% python3 -q
>>> import numpy as np
>>> np.set_printoptions(precision=1, suppress=True, linewidth=160, floatmode="fixed")
>>> rnd = lambda a: np.round(a, 1) + 0
>>> data = np.array([[0.6, 2.8, 1.0, 0.3, 1.5],
...     [-0.5, 0.6, 0.6, -0.4, -0.7],
...     [1.2, 0.1, -0.2, 1.0, -1.9],
...     [-1.2, -0.4, 0.2, -0.8, -1.4]])
>>> data
array([[ 0.6,  2.8,  1.0,  0.3,  1.5],
       [-0.5,  0.6,  0.6, -0.4, -0.7],
       [ 1.2,  0.1, -0.2,  1.0, -1.9],
       [-1.2, -0.4,  0.2, -0.8, -1.4]])
>>> theta = np.radians(120)
>>> r_ = np.eye(5)
>>> r_[0, 0] = r_[2, 2] = np.cos(theta)
>>> r_[0, 2], r_[2, 0] = -np.sin(theta), np.sin(theta)
>>> rnd(r_)
array([[-0.5,  0.0, -0.9,  0.0,  0.0],
       [ 0.0,  1.0,  0.0,  0.0,  0.0],
       [ 0.9,  0.0, -0.5,  0.0,  0.0],
       [ 0.0,  0.0,  0.0,  1.0,  0.0],
       [ 0.0,  0.0,  0.0,  0.0,  1.0]])
>>> A2 = data @ r_.T
>>> rnd(np.abs(A2 - data).max(axis=0))
array([1.8, 0.0, 1.3, 0.0, 0.0])
>>> rnd(np.linalg.det(r_)), rnd(np.trace(r_))
(np.float64(1.0), np.float64(2.0))
>>> np.allclose(data @ data.T, A2 @ A2.T)
True
>>> rnd(np.linalg.svd(data, compute_uv=False)), rnd(np.linalg.svd(A2, compute_uv=False))
(array([3.7, 2.4, 2.0, 0.1]), array([3.7, 2.4, 2.0, 0.1]))
>>> np.allclose(np.linalg.norm(data, axis=1), np.linalg.norm(A2, axis=1))
True
>>> rnd(A2)
array([[-1.2,  2.8,  0.0,  0.3,  1.5],
       [-0.3,  0.6, -0.7, -0.4, -0.7],
       [-0.4,  0.1,  1.1,  1.0, -1.9],
       [ 0.4, -0.4, -1.1, -0.8, -1.4]])
>>> np.argsort(-np.linalg.norm(data, axis=0).round(6), kind="stable")[:3]
array([1, 4, 0])
>>> np.linalg.cond(data) > 100
np.False_
>>> J = np.load("dump.npy")
>>> J
array([[-1, -1, -1, -1],
       [-1, -2, -2, -2],
       [-1, -2, -3, -3],
       [-1, -2, -3, -4]])
>>> w, vecs = np.linalg.eig(J)
>>> rnd(J @ vecs[:, 0] - w[0] * vecs[:, 0])
array([0.0, 0.0, 0.0, 0.0])
>>> rnd(np.prod(w))
np.float64(1.0)
>>> rnd(w)
array([-8.3, -1.0, -0.4, -0.3])
>>> rnd(np.sort(np.linalg.eigvals(J.T)))
array([-8.3, -1.0, -0.4, -0.3])
>>> rnd(np.sort(np.linalg.eigvals(np.linalg.inv(J))))
array([-3.5, -2.3, -1.0, -0.1])
>>> np.all(np.linalg.eigvalsh(J) > 0)
np.False_
>>> [round(float(np.linalg.det(J[:i, :i])), 2) + 0 for i in range(1, 5)]
[-1.0, 1.0, -1.0, 1.0]
>>> r0, v = J[2], J[0]
>>> r0 @ v
np.int64(9)
>>> r0 @ r0
np.int64(23)
>>> p = (r0 @ v) / (r0 @ r0) * r0
>>> np.outer(r0, v)
array([[1, 1, 1, 1],
       [2, 2, 2, 2],
       [3, 3, 3, 3],
       [3, 3, 3, 3]])
>>> rnd((v - p) @ r0)
np.float64(0.0)
>>> w, vecs = np.linalg.eigvalsh(J)
Traceback (most recent call last):
  File "<python-input-35>", line 1, in <module>
    w, vecs = np.linalg.eigvalsh(J)
    ^^^^^^^
ValueError: too many values to unpack (expected 2)
>>> w, vecs = np.linalg.eigh(J)
>>> rnd(w)
array([-8.3, -1.0, -0.4, -0.3])
>>> np.unique(w.round(6) + 0, return_counts=True)[1]
array([1, 1, 1, 1])
>>> (w > 1e-8).sum(), (w < -1e-8).sum()
(np.int64(0), np.int64(4))
>>> rnd(vecs @ np.diag(w) @ vecs.T)
array([[-1.0, -1.0, -1.0, -1.0],
       [-1.0, -2.0, -2.0, -2.0],
       [-1.0, -2.0, -3.0, -3.0],
       [-1.0, -2.0, -3.0, -4.0]])
>>> rnd(vecs.T @ J @ vecs)
array([[-8.3,  0.0,  0.0,  0.0],
       [ 0.0, -1.0,  0.0,  0.0],
       [ 0.0,  0.0, -0.4,  0.0],
       [ 0.0,  0.0,  0.0, -0.3]])
>>> x0 = np.array([-9, 6, -1, -6])
>>> target = J @ x0
>>> c, lr = np.zeros(4), 1 / np.linalg.norm(J, 2) ** 2
>>> for i in range(20):
...     c -= lr * J.T @ (J @ c - target)
...     if i % 5 == 0: print(i, round(np.linalg.norm(J @ c - target), 1))
... 
0 4.7
5 4.6
10 4.6
15 4.5
>>> rnd(c)
array([-1.0, -1.2, -2.1, -3.0])
>>> rnd(np.linalg.cond(J))
np.float64(29.3)
>>> arr = np.array([[3, -1, 1, -1],
...     [1, -1, -1, -2],
...     [-3, -1, -1, 3],
...     [3, 0, 3, -2],
...     [3, 0, -2, -3]])
>>> arr[1] = arr[3]
>>> arr
array([[ 3, -1,  1, -1],
       [ 3,  0,  3, -2],
       [-3, -1, -1,  3],
       [ 3,  0,  3, -2],
       [ 3,  0, -2, -3]])
>>> A2 = np.c_[arr[:, :3] @ np.array([[0, 2, 2], [1, 1, 2], [3, 3, 1]]), np.array([-1, -1, -3, 2, -1])]
>>> A2
array([[  2,   8,   5,  -1],
       [  9,  15,   9,  -1],
       [ -4, -10,  -9,  -3],
       [  9,  15,   9,   2],
       [ -6,   0,   4,  -1]])
>>> np.linalg.matrix_rank(np.c_[arr, A2])
np.int64(5)
>>> rnd(np.linalg.norm(A2 - arr @ np.linalg.lstsq(arr, A2)[0], axis=0))
array([0.0, 0.0, 0.0, 2.1])
